$ ipython --no-banner

In [1]: import numpy as np

In [2]: np.set_printoptions(precision=3, suppress=True, linewidth=200)

In [3]: X = np.load("block4.npy")

In [4]: X
Out[4]: 
array([[  6.191,   4.129, -18.516, -14.746, -24.222],
       [  5.527,   3.54 , -16.266, -12.675, -20.288],
       [  5.338,   3.379, -15.663, -12.131, -19.255],
       [  3.886,   2.247, -11.498,  -8.519, -12.437],
       [  1.821,   0.894,  -6.608,  -4.717,  -5.508],
       [  0.285,   0.073,  -3.184,  -2.408,  -1.957],
       [  0.038,  -0.038,  -2.486,  -1.951,  -1.437],
       [ -0.133,  -0.106,  -1.825,  -1.503,  -1.013],
       [  0.987,   0.442,   1.459,   1.721,   1.121],
       [  1.687,   0.729,   2.149,   2.704,   1.865],
       [ 15.539,   5.379,  12.637,  21.388,  22.179],
       [ 15.791,   5.454,  12.831,  21.747,  22.618],
       [ 21.405,   7.095,  17.235,  29.895,  32.857],
       [ 25.517,   8.248,  20.569,  36.041,  40.812],
       [ 26.073,   8.401,  21.027,  36.883,  41.913]])

In [5]: G = np.cov(X, rowvar=False)

In [6]: np.median(X, axis=0)
Out[6]: array([ 5.338,  3.379, -1.825, -1.503, -1.013])

In [7]: X.std(axis=0)
Out[7]: array([ 9.215,  2.938, 12.993, 17.445, 21.092])

In [8]: np.argwhere(np.triu(np.abs(np.corrcoef(X.T)) > 0.8, 1))
Out[8]: 
array([[0, 1],
       [0, 3],
       [0, 4],
       [2, 3],
       [2, 4],
       [3, 4]])

In [9]: W2 = X[[5, 1]].astype(float)

In [10]: for _ in range(7):
    ...:     idx = np.linalg.norm(X[:, None] - W2, axis=-1).argmin(axis=1)
    ...:     W2 = np.array([X[idx == j].mean(axis=0) for j in range(2)])
    ...: 

In [11]: idx
Out[11]: array([1, 1, 1, 1, 1, 1, 1, 1, 1, 1, 0, 0, 0, 0, 0])

In [12]: W2
Out[12]: 
array([[20.865,  6.916, 16.86 , 29.191, 32.076],
       [ 2.563,  1.529, -7.244, -5.423, -8.313]])

In [13]: np.abs(W2[1] - W2[0]).argmax()
Out[13]: np.int64(4)

In [14]: W2[1] - W2[0]
Out[14]: array([-18.302,  -5.386, -24.104, -34.614, -40.389])

In [15]: A = np.loadtxt("out8.csv", delimiter=",")

In [16]: A
Out[16]: 
array([[-36. ,  -0.2,   0.3,   1.2,   1.5,  -1.7,   0.5,  -0.8,   0.7],
       [ 24. ,  -1.8,   0.8,   0.4,  -1.6,   0.4,  -0.3,  -0.4,  -0.7],
       [-18. ,  -0.2,   0.2,  -0.3,   1.4,  -0.1,   0.4,  -0.4,   0.5],
       [-24. ,  -0.1,   0.1,   2.5,  -0.3,  -1. ,  -1.2,  -1.2,  -0.8],
       [-12. ,   0. ,   1. ,   0. ,   0.8,   0.9,  -1.3,   0.6,  -0.7],
       [ 22. ,  -0.6,   1. ,   0.6,   2. ,  -1. ,  -0.4,   1.1,  -0.2],
       [-12. ,   0.4,  -1.8,   0.3,   1.9,   0.9,   0.5,   0.2,   0.6],
       [  0. ,  -0.5,   1.3,   1.1,  -0.6,   0.1,  -1.9,   0.6,   0.9]])

In [17]: x0 = np.array([8, 6, 5, 5, 6, 4, 0, 7, 1])

In [18]: A @ np.ones(9)
Out[18]: array([-34.5,  20.8, -16.5, -26. , -10.7,  24.5,  -9. ,   1. ])

In [19]: np.linalg.norm(A @ x0) <= np.linalg.norm(A, 2) * np.linalg.norm(x0) + 1e-9
Out[19]: np.True_

In [20]: A @ x0
Out[20]: array([-284.4,  175.7, -140. , -194.6,  -79.1,  195.9,  -84.1,   10.9])

In [21]: [round(float(x), 3) for x in np.linalg.svd(A, compute_uv=False)[:3]]
Out[21]: [59.599, 4.487, 3.688]

In [22]: np.argsort(-np.linalg.norm(A, axis=0).round(6), kind="stable")[:3]
Out[22]: array([0, 4, 3])

In [23]: np.linalg.matrix_rank(A, rtol=0.1)
Out[23]: np.int64(1)

In [24]: Uu, sigma, Vt = np.linalg.svd(A)

In [25]: sigma
Out[25]: array([59.599,  4.487,  3.688,  2.788,  2.09 ,  1.68 ,  1.533,  0.326])

In [26]: A2 = Uu[:, :1] @ np.diag(sigma[:1]) @ Vt[:1]

In [27]: round(np.linalg.norm(A - A2) / np.linalg.norm(A), 3)
Out[27]: np.float64(0.119)

In [28]: np.round(np.linalg.norm(A - A2, 2), 3), round(sigma[1], 3)
Out[28]: (np.float64(4.487), np.float64(4.487))

In [29]: np.linalg.matrix_rank(A, rtol=0.05)
Out[29]: np.int64(3)

In [30]: A2 = A / np.linalg.norm(A, axis=1, keepdims=True)

In [31]: G = A2 @ A2.T

In [32]: np.argwhere(np.triu(np.abs(G) > 0.95, 1))
Out[32]: 
array([[0, 1],
       [0, 2],
       [0, 3],
       [0, 4],
       [0, 5],
       [0, 6],
       [1, 2],
       [1, 3],
       [1, 4],
       [1, 5],
       [1, 6],
       [2, 3],
       [2, 4],
       [2, 5],
       [2, 6],
       [3, 4],
       [3, 5],
       [3, 6],
       [4, 5],
       [4, 6],
       [5, 6]])

In [33]: (G - 2 * np.eye(8)).round(6).argmax(axis=1)
Out[33]: array([2, 5, 0, 0, 2, 1, 2, 4])

In [34]: G[7]
Out[34]: array([-0.001,  0.044, -0.026,  0.055,  0.088,  0.034, -0.1  ,  1.   ])

In [35]: round(float(np.degrees(np.arccos(np.clip(G[7, 1], -1, 1)))), 3)
Out[35]: 87.463

In [36]: np.linalg.norm(A2, axis=1)
Out[36]: array([1., 1., 1., 1., 1., 1., 1., 1.])

In [37]: A2 = np.array([[1, 2, 5],
    ...:     [3, 3, -1],
    ...:     [-5, 1, 3],
    ...:     [1, -2, 4],
    ...:     [-5, -5, 0],
    ...:     [3, -4, 0],
    ...:     [-1, -1, -2],
    ...:     [5, 2, -3],
    ...:     [5, 1, -1]])

In [38]: np.vstack([A, A2.T]).shape
Out[38]: (11, 9)

In [39]: np.einsum("ij,ij->", A, A2)
ValueError: operands could not be broadcast together with remapped shapes [original->remapped]: (8,9)->(8,9) (9,3)->(9,3) 


In [40]: np.linalg.matrix_rank(np.vstack([A, A2.T]))
Out[40]: np.int64(9)

In [41]: np.einsum("ij->j", A)
Out[41]: array([-56. ,  -3. ,   2.9,   5.8,   5.1,  -1.5,  -3.7,  -0.3,   0.3])

In [42]: np.einsum("ij,ij->i", A, A)
Out[42]: array([1304.09,  583.5 ,  326.71,  586.88,  148.99,  492.13,  152.56,    8.3 ])

In [43]: m1 = np.load("test11.npy")

In [44]: m1
Out[44]: 
array([[-0.598, -0.633,  2.347],
       [-0.416, -3.984, -1.062],
       [ 1.565,  0.26 , -1.422],
       [ 0.738,  3.971,  2.753],
       [-0.312, -4.303, -3.024],
       [-1.667, -0.501,  4.236],
       [ 3.102, -3.063, -4.783],
       [ 0.279, -3.744, -3.086],
       [-1.843,  3.788,  3.381],
       [ 1.574,  4.514,  2.626],
       [-0.706,  3.881,  5.559],
       [ 0.238, -1.399, -0.646],
       [-1.403,  3.803,  1.422],
       [-3.075,  1.577,  6.635],
       [-4.04 ,  0.723,  2.1  ],
       [ 3.524, -4.736, -7.823],
       [-1.438,  6.808,  2.147],
       [-1.183,  0.552,  3.232],
       [-1.64 ,  3.638,  3.317],
       [-2.995, -1.755,  4.968],
       [ 1.647,  0.586, -3.66 ],
       [ 1.299, -0.941, -1.097],
       [-0.162,  0.502, -2.149],
       [ 0.335, -0.134, -3.017],
       [-1.757,  1.574,  2.636],
       [-0.844, -4.827, -6.733],
       [ 0.292,  3.177,  2.442],
       [-1.061,  2.634,  1.56 ],
       [ 0.793,  4.432,  3.328],
       [ 0.552, -5.894, -4.336],
       [ 5.359, -0.82 , -6.893],
       [-0.389,  1.627,  0.784],
       [ 0.181,  2.681,  2.943],
       [ 0.101, -2.403,  1.747],
       [ 0.772,  2.256, -1.35 ],
       [ 2.245, -2.309, -2.501]])

In [45]: r0, r1 = A[6], A[3]

In [46]: r0 @ r0
Out[46]: np.float64(152.56)

In [47]: r0 @ r1
Out[47]: np.float64(285.74)

In [48]: pr = (r0 @ r1) / (r0 @ r0) * r0

In [49]: round(float(np.linalg.norm(r0 + r1) ** 2 + np.linalg.norm(r0 - r1) ** 2), 3)
Out[49]: 1478.88

In [50]: round(float((r1 - pr) @ r0), 3)
Out[50]: -0.0

In [51]: A2 = np.array([[2, -1], [1, 2], [-1, 0]])

In [52]: np.linalg.matrix_rank(m1 @ A2)
Out[52]: np.int64(2)

In [53]: np.einsum("ij,ij->", m1, A2)
ValueError: operands could not be broadcast together with remapped shapes [original->remapped]: (36,3)->(36,3) (3,2)->(3,2) 


In [54]: A2 @ m1
ValueError: matmul: Input operand 1 has a mismatch in its core dimension 0, with gufunc signature (n?,k),(k,m?)->(n?,m?) (size 36 is different from 2)


In [55]: O, vecs = np.linalg.qr(m1[:, :1])[0], np.linalg.qr(m1[:, 1:])[0]

In [56]: sigma = np.linalg.svd(O.T @ vecs, compute_uv=False)

In [57]: (sigma > 0.9).sum()
Out[57]: np.int64(0)

In [58]: np.round(np.linalg.norm(O @ O.T - vecs @ vecs.T, 2), 3)
Out[58]: np.float64(1.0)

In [59]: sigma
Out[59]: array([0.731])

In [60]: W2 = m1[[12, 31]].astype(float)

In [61]: for _ in range(4):
    ...:     idx = np.linalg.norm(m1[:, None] - W2, axis=-1).argmin(axis=1)
    ...:     W2 = np.array([m1[idx == j].mean(axis=0) for j in range(2)])
    ...: 

In [62]: idx
Out[62]: array([0, 1, 1, 0, 1, 0, 1, 1, 0, 0, 0, 1, 0, 0, 0, 1, 0, 0, 0, 0, 1, 1, 1, 1, 0, 1, 0, 0, 0, 1, 1, 0, 0, 1, 1, 1])

In [63]: W2[1] - W2[0]
Out[63]: array([ 2.198, -4.503, -6.124])

In [64]: W2
Out[64]: 
array([[-1.064,  2.447,  3.075],
       [ 1.134, -2.056, -3.049]])

In [65]: G = np.cov(m1, rowvar=False)

In [66]: np.polyfit(m1[:, 0], m1[:, 2], 1)
Out[66]: array([-1.348,  0.148])

In [67]: m1.std(axis=0)
Out[67]: array([1.847, 3.121, 3.626])

In [68]: np.linalg.eigvalsh(G)[::-1]
Out[68]: array([20.954,  4.885,  1.212])

In [69]: G
Out[69]: 
array([[ 3.509, -1.586, -4.732],
       [-1.586, 10.017,  7.714],
       [-4.732,  7.714, 13.524]])

In [70]: G.shape
Out[70]: (3, 3)

In [71]: np.corrcoef(m1.T)
Out[71]: 
array([[ 1.   , -0.267, -0.687],
       [-0.267,  1.   ,  0.663],
       [-0.687,  0.663,  1.   ]])
